$ python -q
>>> import numpy as np
>>> np.set_printoptions(precision=2, suppress=True, linewidth=200)
>>> F = np.loadtxt("a.csv", delimiter=",")
>>> F
array([[  0.3 ,  -1.65,  -9.51,  -0.42,  17.95],
       [  1.09,   1.66,  12.78,   3.27, -11.59],
       [ -3.59,   6.61,  -3.67,  -0.76,   7.64],
       [  3.35,  -5.55,   3.59,   1.58,  -2.96],
       [  2.96,  -4.99,  -0.88,   1.86,   7.34],
       [  1.48,   0.44,  12.64,   3.31, -12.33],
       [  7.62, -12.42,   8.37,   3.47,  -7.9 ],
       [  1.48,  -5.3 ,  -3.88,  -2.81,  -5.73],
       [  0.33,   2.98,  17.12,   2.77, -22.88],
       [  2.14,  -8.41, -17.49,  -3.11,  19.37],
       [  1.77,  -2.98,   3.11,   0.51,  -6.04],
       [ -1.47,   3.35,  -0.03,   1.17,   6.37],
       [ -3.16,   3.72,  -4.5 ,  -3.89,  -5.32],
       [  6.41, -11.35,   0.84,   2.06,   2.4 ],
       [  1.57,   0.9 ,  16.5 ,   3.28, -20.07],
       [  1.09,  -6.59, -16.97,  -3.88,  16.47],
       [  5.57,  -9.11,   4.21,   1.82,  -4.68],
       [  3.82,  -9.19,  -1.5 ,  -1.36,  -6.23],
       [ -0.74,   3.54,   8.36,   1.62,  -9.17],
       [ -2.66,   1.71, -15.43,  -2.45,  22.35],
       [ -1.23,   1.09,  -7.08,  -0.62,  13.07],
       [  6.52,  -9.48,  10.81,   3.37, -12.82],
       [  1.3 ,  -3.31,  -0.62,  -1.1 ,  -4.41],
       [  1.65,  -2.91,   6.07,   0.11, -14.51],
       [  2.53,  -4.14,   1.58,   1.37,   0.84],
       [ -6.34,  11.14,  -7.5 ,  -1.56,  13.88],
       [  0.21,  -1.55,  -3.05,  -0.98,   1.51],
       [  1.81,  -6.55, -12.56,  -2.41,  13.13],
       [ -7.4 ,  13.9 ,  -0.61,  -1.96,  -1.1 ],
       [  1.21,  -5.98,  -7.69,  -4.14,  -4.52],
       [ -5.81,  11.82,   1.79,  -0.53,  -0.41],
       [ -0.18,   4.34,   8.18,   4.58,   4.03],
       [ -0.74,  -1.99,  -8.5 ,  -3.41,   1.49],
       [ -3.5 ,   4.92, -12.94,  -1.86,  21.6 ],
       [  3.45,  -4.99,  13.24,   1.01, -25.57],
       [  3.7 ,  -6.38,   6.77,   0.73, -13.87],
       [ -1.99,   6.58,   7.24,   2.92,   0.17],
       [ -0.75,   5.42,   8.57,   4.86,   4.64],
       [  2.61,  -6.47,  -2.68,  -1.  ,  -1.1 ],
       [  2.28,  -5.87,  -0.79,  -2.11,  -9.98],
       [  1.61,  -6.24, -14.87,  -2.81,  16.13],
       [  0.6 ,  -5.51, -10.98,  -4.87,  -0.08]])
>>> q, R = np.linalg.qr(F)
>>> np.round(q.T @ q, 2) + 0
array([[1., 0., 0., 0., 0.],
       [0., 1., 0., 0., 0.],
       [0., 0., 1., 0., 0.],
       [0., 0., 0., 1., 0.],
       [0., 0., 0., 0., 1.]])
>>> np.round(abs(R[0, 0]), 2), round(float(np.linalg.norm(F[:, 0])), 2)
(np.float64(21.47), 21.47)
>>> np.abs(np.diag(R))
array([21.47, 16.01, 21.72,  2.33,  2.19])
>>> np.trace(q @ q.T)
np.float64(5.0)
>>> out = np.c_[F[:, :3] @ np.array([[3, 2, -1], [3, -6, -8], [-6, 4, -1]]), np.array([-2, 0, 3, -2, 2, -1, -3, -2, 0, -3, -2, -2, -2, 0, -3, 1, -1, 2, -1, 0, -3, 2, -3, -3, 1, 0, 2, -2, 2, -1, 1, 3, -2, 0, -3, -1, 0, -2, 1, 2, 1, 1])]
>>> out
array([[  53.01,  -27.54,   22.41,   -2.  ],
       [ -68.43,   43.34,  -27.15,    0.  ],
       [  31.08,  -61.52,  -45.62,    3.  ],
       [ -28.14,   54.36,   37.46,   -2.  ],
       [  -0.81,   32.34,   37.84,    2.  ],
       [ -70.08,   50.88,  -17.64,   -1.  ],
       [ -64.62,  123.24,   83.37,   -3.  ],
       [  11.82,   19.24,   44.8 ,   -2.  ],
       [ -92.79,   51.26,  -41.29,    0.  ],
       [  86.13,  -15.22,   82.63,   -3.  ],
       [ -22.29,   33.86,   18.96,   -2.  ],
       [   5.82,  -23.16,  -25.3 ,   -2.  ],
       [  28.68,  -46.64,  -22.1 ,   -2.  ],
       [ -19.86,   84.28,   83.55,    0.  ],
       [ -91.59,   63.74,  -25.27,   -3.  ],
       [  85.32,  -26.16,   68.6 ,    1.  ],
       [ -35.88,   82.64,   63.1 ,   -1.  ],
       [  -7.11,   56.78,   71.2 ,    2.  ],
       [ -41.76,   10.72,  -35.94,   -1.  ],
       [  89.73,  -77.3 ,    4.41,    0.  ],
       [  42.06,  -37.32,   -0.41,   -3.  ],
       [ -73.74,  113.16,   58.51,    2.  ],
       [  -2.31,   19.98,   25.8 ,   -3.  ],
       [ -40.2 ,   45.04,   15.56,   -3.  ],
       [ -14.31,   36.22,   29.01,    1.  ],
       [  59.4 , -109.52,  -75.28,    0.  ],
       [  14.28,   -2.48,   15.24,    2.  ],
       [  61.14,   -7.32,   63.15,   -2.  ],
       [  23.16, -100.64, -103.19,    2.  ],
       [  31.83,    7.54,   54.32,   -1.  ],
       [   7.29,  -75.38,  -90.54,    1.  ],
       [ -36.6 ,    6.32,  -42.72,    3.  ],
       [  42.81,  -23.54,   25.16,   -2.  ],
       [  81.9 ,  -88.28,  -22.92,    0.  ],
       [ -84.06,   89.8 ,   23.23,   -3.  ],
       [ -48.66,   72.76,   40.57,   -1.  ],
       [ -29.67,  -14.5 ,  -57.89,    0.  ],
       [ -37.41,    0.26,  -51.18,   -2.  ],
       [   4.5 ,   33.32,   51.83,    1.  ],
       [  -6.03,   36.62,   45.47,    2.  ],
       [  75.33,  -18.82,   63.18,    1.  ],
       [  51.15,   -9.66,   54.46,    1.  ]])
>>> np.linalg.matrix_rank(out)
np.int64(4)
>>> np.round(np.linalg.lstsq(F, out[:, 0])[0], 2) + 0
array([ 3.,  3., -6.,  0.,  0.])
>>> np.linalg.norm(np.linalg.qr(F)[0].T @ out, axis=0) ** 2 / ((out ** 2).sum(axis=0) + 1e-12)
array([1.  , 1.  , 1.  , 0.11])
>>> np.round(np.linalg.norm(out - F @ np.linalg.lstsq(F, out)[0], axis=0), 2) + 0
array([ 0.  ,  0.  ,  0.  , 11.66])
>>> q, evecs = np.linalg.qr(F[:, :4])[0], np.linalg.qr(F[:, 4:])[0]
>>> s = np.linalg.svd(q.T @ evecs, compute_uv=False)
>>> np.round(np.linalg.norm(q @ q.T - evecs @ evecs.T, 2), 2)
np.float64(1.0)
>>> E = np.loadtxt("sample3.csv", delimiter=",")
>>> E
array([[-2., -3., -1.,  1.,  1., -1.,  2.],
       [ 0., -1.,  1.,  1.,  0.,  3., -2.],
       [ 0.,  0.,  2.,  1.,  0.,  2.,  1.],
       [ 0.,  0.,  0.,  1., -3., -1., -3.],
       [ 0.,  0.,  0.,  0.,  3.,  1., -1.],
       [ 0.,  0.,  0.,  0.,  0., -3.,  1.],
       [ 0.,  0.,  0.,  0.,  0.,  0., -1.]])
>>> # triangular, det is the product of the diagonal
>>> out = np.linalg.inv(E)
>>> np.linalg.det(E) * out
array([[ -18.,   54.,  -36.,   -0.,    6.,   38., -148.],
       [  -0.,  -36.,   18.,   18.,   18.,  -24.,   -6.],
       [   0.,    0.,   18.,  -18.,  -18.,   12.,  102.],
       [   0.,    0.,    0.,   36.,   36.,    0., -144.],
       [   0.,    0.,    0.,    0.,   12.,    4.,   -8.],
       [  -0.,   -0.,   -0.,   -0.,   -0.,  -12.,  -12.],
       [  -0.,   -0.,   -0.,   -0.,   -0.,   -0.,  -36.]])
>>> out
array([[-0.5 ,  1.5 , -1.  , -0.  ,  0.17,  1.06, -4.11],
       [-0.  , -1.  ,  0.5 ,  0.5 ,  0.5 , -0.67, -0.17],
       [ 0.  ,  0.  ,  0.5 , -0.5 , -0.5 ,  0.33,  2.83],
       [ 0.  ,  0.  ,  0.  ,  1.  ,  1.  ,  0.  , -4.  ],
       [ 0.  ,  0.  ,  0.  ,  0.  ,  0.33,  0.11, -0.22],
       [-0.  , -0.  , -0.  , -0.  , -0.  , -0.33, -0.33],
       [-0.  , -0.  , -0.  , -0.  , -0.  , -0.  , -1.  ]])
>>> np.round(E @ out, 2) + 0
array([[1., 0., 0., 0., 0., 0., 0.],
       [0., 1., 0., 0., 0., 0., 0.],
       [0., 0., 1., 0., 0., 0., 0.],
       [0., 0., 0., 1., 0., 0., 0.],
       [0., 0., 0., 0., 1., 0., 0.],
       [0., 0., 0., 0., 0., 1., 0.],
       [0., 0., 0., 0., 0., 0., 1.]])
>>> np.round(np.linalg.slogdet(E)[0], 2)
np.float64(1.0)
>>> round(float(np.linalg.cond(E)), 2)
39.67
>>> print(np.linalg.inv(out))
[[-2. -3. -1.  1.  1. -1.  2.]
 [-0. -1.  1.  1. -0.  3. -2.]
 [ 0.  0.  2.  1.  0.  2.  1.]
 [ 0.  0.  0.  1. -3. -1. -3.]
 [ 0.  0.  0.  0.  3.  1. -1.]
 [-0. -0. -0. -0. -0. -3.  1.]
 [-0. -0. -0. -0. -0. -0. -1.]]
>>> round(float(np.linalg.det(E) * np.linalg.det(out)), 2)
1.0
>>> Uu, s = np.linalg.svd(E)
Traceback (most recent call last):
  File "<python-input-29>", line 1, in <module>
    Uu, s = np.linalg.svd(E)
    ^^^^^
ValueError: too many values to unpack (expected 2)
>>> Uu, s, VT = np.linalg.svd(E, full_matrices=False)
>>> print(s)
[5.87 5.31 3.76 3.06 1.62 0.42 0.15]
>>> np.cumsum(s ** 2) / np.sum(s ** 2)
array([0.39, 0.7 , 0.86, 0.97, 1.  , 1.  , 1.  ])
>>> np.round(Uu.T @ E @ VT.T, 2) + 0
array([[5.87, 0.  , 0.  , 0.  , 0.  , 0.  , 0.  ],
       [0.  , 5.31, 0.  , 0.  , 0.  , 0.  , 0.  ],
       [0.  , 0.  , 3.76, 0.  , 0.  , 0.  , 0.  ],
       [0.  , 0.  , 0.  , 3.06, 0.  , 0.  , 0.  ],
       [0.  , 0.  , 0.  , 0.  , 1.62, 0.  , 0.  ],
       [0.  , 0.  , 0.  , 0.  , 0.  , 0.42, 0.  ],
       [0.  , 0.  , 0.  , 0.  , 0.  , 0.  , 0.15]])
>>> np.allclose(Uu * s @ VT, E)
True
>>> th = np.radians(36)
>>> R = np.eye(7)
>>> R[3, 3] = R[5, 5] = np.cos(th)
>>> R[3, 5], R[5, 3] = -np.sin(th), np.sin(th)
>>> R
array([[ 1.  ,  0.  ,  0.  ,  0.  ,  0.  ,  0.  ,  0.  ],
       [ 0.  ,  1.  ,  0.  ,  0.  ,  0.  ,  0.  ,  0.  ],
       [ 0.  ,  0.  ,  1.  ,  0.  ,  0.  ,  0.  ,  0.  ],
       [ 0.  ,  0.  ,  0.  ,  0.81,  0.  , -0.59,  0.  ],
       [ 0.  ,  0.  ,  0.  ,  0.  ,  1.  ,  0.  ,  0.  ],
       [ 0.  ,  0.  ,  0.  ,  0.59,  0.  ,  0.81,  0.  ],
       [ 0.  ,  0.  ,  0.  ,  0.  ,  0.  ,  0.  ,  1.  ]])
>>> out = E @ R.T
>>> print(np.allclose(np.linalg.norm(E, axis=1), np.linalg.norm(out, axis=1)))
True
>>> rng = np.random.default_rng(150628)
>>> out = E + rng.integers(-2, 3, (7, 5)) @ rng.integers(-2, 3, (5, 7))
>>> out
array([[  3., -12.,  -2.,   5.,   9.,   2.,  -3.],
       [ -6.,   7.,   9.,  -1., -11.,   5.,   3.],
       [  4.,   2.,   4.,   3.,  -6.,   0.,   4.],
       [ -5.,  -5.,   3.,  -4.,   2.,   5.,  -8.],
       [ -4.,  -2.,  -2.,  -2.,   9.,   3.,  -4.],
       [ -1.,  -7.,   3.,  -3.,   3.,   3.,  -5.],
       [  3.,   3.,  -2.,   2.,  -3.,  -4.,   2.]])
>>> print(out - E)
[[  5.  -9.  -1.   4.   8.   3.  -5.]
 [ -6.   8.   8.  -2. -11.   2.   5.]
 [  4.   2.   2.   2.  -6.  -2.   3.]
 [ -5.  -5.   3.  -5.   5.   6.  -5.]
 [ -4.  -2.  -2.  -2.   6.   2.  -3.]
 [ -1.  -7.   3.  -3.   3.   6.  -6.]
 [  3.   3.  -2.   2.  -3.  -4.   3.]]
>>> np.round(np.linalg.svd(out - E, compute_uv=False), 2) + 0
array([26.34, 16.94,  8.98,  3.16,  0.97,  0.  ,  0.  ])
>>> np.abs(out - E).sum(axis=1)
array([35., 42., 21., 34., 21., 29., 20.])
>>> x = np.array([1, 3, 2, -1, -2, -2, 2])
>>> rhs = out @ x
>>> rhs
array([-70.,  52.,  35., -40., -44., -35.,  24.])
>>> np.round(np.linalg.solve(out, out[:, 6]), 2) + 0
array([0., 0., 0., 0., 0., 0., 1.])
>>> np.linalg.solve(out, 2 * rhs)
array([ 2.,  6.,  4., -2., -4., -4.,  4.])
>>> data = np.load("layer17.npy")
>>> print(data)
[[1.   0.5  0.25 0.12 0.06 0.03 0.02 0.01 0.   0.  ]
 [0.5  1.   0.5  0.25 0.12 0.06 0.03 0.02 0.01 0.  ]
 [0.25 0.5  1.   0.5  0.25 0.12 0.06 0.03 0.02 0.01]
 [0.12 0.25 0.5  1.   0.5  0.25 0.12 0.06 0.03 0.02]
 [0.06 0.12 0.25 0.5  1.   0.5  0.25 0.12 0.06 0.03]
 [0.03 0.06 0.12 0.25 0.5  1.   0.5  0.25 0.12 0.06]
 [0.02 0.03 0.06 0.12 0.25 0.5  1.   0.5  0.25 0.12]
 [0.01 0.02 0.03 0.06 0.12 0.25 0.5  1.   0.5  0.25]
 [0.   0.01 0.02 0.03 0.06 0.12 0.25 0.5  1.   0.5 ]
 [0.   0.   0.01 0.02 0.03 0.06 0.12 0.25 0.5  1.  ]]
>>> # equal to its transpose
>>> labels = rng.permutation(10)
>>> print(labels)
[5 1 8 9 0 6 3 2 4 7]
>>> out = data[labels][:, labels]
>>> np.trace(out)
np.float64(10.0)
>>> print(np.round(np.linalg.det(out), 2), round(float(np.linalg.det(data[labels])), 2))
0.08 0.08
>>> np.sort(np.abs(np.linalg.eigvals(out)))
array([0.35, 0.36, 0.4 , 0.47, 0.56, 0.73, 1.01, 1.42, 2.02, 2.67])
>>> np.allclose(out, data)
False
>>> W0 = np.load("mat.npy")
>>> W0
array([[-0.1 , -0.51,  0.2 ,  0.7 , -0.04, -0.45],
       [ 0.62, -0.46,  0.38, -0.44, -0.24, -0.11],
       [ 0.03,  0.4 , -0.15, -0.22, -0.11, -0.87],
       [-0.23,  0.29,  0.37,  0.12, -0.83,  0.14],
       [ 0.75,  0.38, -0.17,  0.5 , -0.05,  0.11],
       [ 0.  , -0.37, -0.79, -0.05, -0.48,  0.04]])
>>> gram = W0.T @ W0
>>> np.diag(gram)
array([1., 1., 1., 1., 1., 1.])
>>> (W0 @ W0.T).shape
(6, 6)
>>> print(gram.round(2) + 0)
[[1. 0. 0. 0. 0. 0.]
 [0. 1. 0. 0. 0. 0.]
 [0. 0. 1. 0. 0. 0.]
 [0. 0. 0. 1. 0. 0.]
 [0. 0. 0. 0. 1. 0.]
 [0. 0. 0. 0. 0. 1.]]
